In [1]: import numpy as np

In [2]: np.set_printoptions(precision=2, suppress=True, linewidth=160, floatmode="fixed")

In [3]: tidy = lambda a: np.round(a, 2) + 0

In [4]: feats = np.load("out17.npy")

In [5]: feats
Out[5]: 
array([[ 2,  0,  0,  0],
       [ 0, -2,  0,  0],
       [ 0,  0,  2,  0],
       [ 0,  0,  0,  3]])

In [6]: [int(np.linalg.matrix_rank(np.linalg.matrix_power(feats, p))) for p in range(1, 5)]
Out[6]: [4, 4, 4, 4]

In [7]: np.prod(np.diag(feats)), tidy(np.linalg.det(feats))
Out[7]: (np.int64(-24), np.float64(-24.0))

In [8]: feats @ feats
Out[8]: 
array([[4, 0, 0, 0],
       [0, 4, 0, 0],
       [0, 0, 4, 0],
       [0, 0, 0, 9]])

In [9]: tidy(np.sort(np.linalg.eigvals(feats)))
Out[9]: array([-2.00,  2.00,  2.00,  3.00])

In [10]: rng = np.random.default_rng(972)

In [11]: lab = rng.permutation(4)

In [12]: lab
Out[12]: array([1, 2, 0, 3])

In [13]: Y = feats[lab][:, lab]

In [14]: Y
Out[14]: 
array([[-2,  0,  0,  0],
       [ 0,  2,  0,  0],
       [ 0,  0,  2,  0],
       [ 0,  0,  0,  3]])

In [15]: print(tidy(np.linalg.det(Y)), tidy(np.linalg.det(feats[lab])))
-24.0 -24.0

In [16]: np.trace(Y)
Out[16]: np.int64(5)

In [17]: Y = np.array([[6, -6, 6], [3, -3, 9], [0, -9, 5], [-6, 5, -2]])

In [18]: np.linalg.matrix_rank(np.vstack([feats, Y.T]))
Out[18]: np.int64(4)

In [19]: feats @ Y
Out[19]: 
array([[ 12, -12,  12],
       [ -6,   6, -18],
       [  0, -18,  10],
       [-18,  15,  -6]])

In [20]: np.vstack([feats, Y.T]).shape
Out[20]: (7, 4)

In [21]: print(np.einsum("ij,ij->i", feats, feats))
[4 4 4 9]
